$ python -q
>>> import numpy as np
>>> np.set_printoptions(precision=2, suppress=True, linewidth=100)
>>> E = np.loadtxt("arr.csv", delimiter=",")
>>> E.round(2) + 0
array([[ 0.44,  0.23,  0.03, -0.29,  0.09,  0.37, -0.03, -0.5 , -0.01, -0.24,  0.19, -0.22, -0.16],
       [ 0.23,  0.9 , -0.07, -0.33, -0.35,  0.47, -0.02, -0.36, -0.11, -0.45,  0.08,  0.58, -0.22],
       [ 0.03, -0.07,  1.1 ,  0.3 , -0.42, -0.33,  0.53, -0.25,  0.19,  0.13,  0.36, -0.38, -0.38],
       [-0.29, -0.33,  0.3 ,  0.9 ,  0.07, -0.3 , -0.31, -0.04,  0.17, -0.35, -0.02,  0.38,  0.13],
       [ 0.09, -0.35, -0.42,  0.07,  0.09, -0.08,  0.16, -0.72, -0.15, -0.32,  0.03,  0.02, -0.24],
       [ 0.37,  0.47, -0.33, -0.3 , -0.08, -0.18,  0.12, -0.49, -0.27,  0.51, -0.55,  0.08,  0.17],
       [-0.03, -0.02,  0.53, -0.31,  0.16,  0.12,  0.11, -0.37, -0.95, -0.4 ,  0.  ,  0.55, -0.15],
       [-0.5 , -0.36, -0.25, -0.04, -0.72, -0.49, -0.37, -0.05, -0.39, -0.66, -0.05,  0.24, -0.03],
       [-0.01, -0.11,  0.19,  0.17, -0.15, -0.27, -0.95, -0.39, -0.28, -0.25, -0.12,  0.25, -0.01],
       [-0.24, -0.45,  0.13, -0.35, -0.32,  0.51, -0.4 , -0.66, -0.25,  0.52,  0.02, -0.06, -0.25],
       [ 0.19,  0.08,  0.36, -0.02,  0.03, -0.55,  0.  , -0.05, -0.12,  0.02,  1.09,  0.39, -0.12],
       [-0.22,  0.58, -0.38,  0.38,  0.02,  0.08,  0.55,  0.24,  0.25, -0.06,  0.39,  1.15,  0.05],
       [-0.16, -0.22, -0.38,  0.13, -0.24,  0.17, -0.15, -0.03, -0.01, -0.25, -0.12,  0.05,  1.21]])
>>> rng = np.random.default_rng(822)
>>> z = rng.permutation(13)
>>> print(z)
[ 3 10 11  7  6  2  9  0  4  1  8  5 12]
>>> Y = E[z][:, z]
>>> np.allclose(Y, E)
False
>>> np.round(np.sort(np.abs(np.linalg.eigvals(Y))), 2) + 0
array([0., 0., 1., 1., 1., 1., 1., 1., 1., 2., 2., 2., 2.])
>>> print(np.diag(Y))
[ 0.9   1.09  1.15 -0.05  0.11  1.1   0.52  0.44  0.09  0.9  -0.28 -0.18  1.21]
>>> F = np.load("test13.npy")
>>> F
array([[ 0.01, -0.01,  0.08, -0.04, -0.06],
       [-0.01,  0.01, -0.08,  0.04,  0.06],
       [ 0.08, -0.08,  0.58, -0.25, -0.41],
       [-0.04,  0.04, -0.25,  0.11,  0.18],
       [-0.06,  0.06, -0.41,  0.18,  0.29]])
>>> print(np.allclose(F @ F.T, F.T @ F))
True
>>> np.linalg.matrix_power(F, 2)
array([[ 0.01, -0.01,  0.08, -0.04, -0.06],
       [-0.01,  0.01, -0.08,  0.04,  0.06],
       [ 0.08, -0.08,  0.58, -0.25, -0.41],
       [-0.04,  0.04, -0.25,  0.11,  0.18],
       [-0.06,  0.06, -0.41,  0.18,  0.29]])
>>> np.round(np.abs(np.linalg.eigvals(F)).max(), 2)
np.float64(1.0)
>>> print(round(np.linalg.det(F), 2))
0.0
>>> print(F @ F)
[[ 0.01 -0.01  0.08 -0.04 -0.06]
 [-0.01  0.01 -0.08  0.04  0.06]
 [ 0.08 -0.08  0.58 -0.25 -0.41]
 [-0.04  0.04 -0.25  0.11  0.18]
 [-0.06  0.06 -0.41  0.18  0.29]]
>>> print(np.trace(F))
1.0
>>> np.allclose(F, F.T)
True
>>> w, V = np.linalg.eigh(F)
>>> np.round(V.T @ F @ V, 2) + 0
array([[0., 0., 0., 0., 0.],
       [0., 0., 0., 0., 0.],
       [0., 0., 0., 0., 0.],
       [0., 0., 0., 0., 0.],
       [0., 0., 0., 0., 1.]])
>>> np.round(np.linalg.svd(F, compute_uv=False), 2) + 0
array([1., 0., 0., 0., 0.])
>>> np.abs(V[:, -1])
array([0.11, 0.11, 0.76, 0.33, 0.54])
>>> w.round(2) + 0
array([0., 0., 0., 0., 1.])
>>> np.round(w.sum(), 2), np.trace(F)
(np.float64(1.0), np.float64(1.0))
>>> u = np.array([3, -8, 2, 0, 8, 7, -6, -7, -7, 6, 2, -2, -2])
>>> feats = u[np.abs(np.subtract.outer(np.arange(13), np.arange(13)))]
>>> feats
array([[ 3, -8,  2,  0,  8,  7, -6, -7, -7,  6,  2, -2, -2],
       [-8,  3, -8,  2,  0,  8,  7, -6, -7, -7,  6,  2, -2],
       [ 2, -8,  3, -8,  2,  0,  8,  7, -6, -7, -7,  6,  2],
       [ 0,  2, -8,  3, -8,  2,  0,  8,  7, -6, -7, -7,  6],
       [ 8,  0,  2, -8,  3, -8,  2,  0,  8,  7, -6, -7, -7],
       [ 7,  8,  0,  2, -8,  3, -8,  2,  0,  8,  7, -6, -7],
       [-6,  7,  8,  0,  2, -8,  3, -8,  2,  0,  8,  7, -6],
       [-7, -6,  7,  8,  0,  2, -8,  3, -8,  2,  0,  8,  7],
       [-7, -7, -6,  7,  8,  0,  2, -8,  3, -8,  2,  0,  8],
       [ 6, -7, -7, -6,  7,  8,  0,  2, -8,  3, -8,  2,  0],
       [ 2,  6, -7, -7, -6,  7,  8,  0,  2, -8,  3, -8,  2],
       [-2,  2,  6, -7, -7, -6,  7,  8,  0,  2, -8,  3, -8],
       [-2, -2,  2,  6, -7, -7, -6,  7,  8,  0,  2, -8,  3]])
>>> Y = feats[0, 0] * feats[1:] - np.outer(feats[1:, 0], feats[0])
>>> Y
array([[  0, -55,  -8,   6,  64,  80, -27, -74, -77,  27,  34, -10, -22],
       [  0,  -8,   5, -24, -10, -14,  36,  35,  -4, -33, -25,  22,  10],
       [  0,   6, -24,   9, -24,   6,   0,  24,  21, -18, -21, -21,  18],
       [  0,  64, -10, -24, -55, -80,  54,  56,  80, -27, -34,  -5,  -5],
       [  0,  80, -14,   6, -80, -40,  18,  55,  49, -18,   7,  -4,  -7],
       [  0, -27,  36,   0,  54,  18, -27, -66, -36,  36,  36,   9, -30],
       [  0, -74,  35,  24,  56,  55, -66, -40, -73,  48,  14,  10,   7],
       [  0, -77,  -4,  21,  80,  49, -36, -73, -40,  18,  20, -14,  10],
       [  0,  27, -33, -18, -27, -18,  36,  48,  18, -27, -36,  18,  12],
       [  0,  34, -25, -21, -34,   7,  36,  14,  20, -36,   5, -20,  10],
       [  0, -10,  22, -21,  -5,  -4,   9,  10, -14,  18, -20,   5, -28],
       [  0, -22,  10,  18,  -5,  -7, -30,   7,  10,  12,  10, -28,   5]])
>>> np.flatnonzero(~Y.round(6).any(axis=1))
array([], dtype=int64)
>>> print(feats[:, 0] / feats[0, 0])
[ 1.   -2.67  0.67  0.    2.67  2.33 -2.   -2.33 -2.33  2.    0.67 -0.67 -0.67]
>>> u = np.array([1, 0])
>>> np.polyval(u, Y[3])
array([  0,  64, -10, -24, -55, -80,  54,  56,  80, -27, -34,  -5,  -5])
>>> np.convolve(Y[3], u)
array([  0,  64, -10, -24, -55, -80,  54,  56,  80, -27, -34,  -5,  -5,   0])
>>> print(np.correlate(Y[3], Y[1], "full"))
[     0    640   1308  -2060  -2940  -1336   3227   7613   1446  -4661 -10878  -2407   6849   7385
   2874  -4913  -2235  -1681    830    161    216    367     15     40      0]
>>> np.cross(Y[3, :3], Y[1, :3])
array([240,   0,   0])
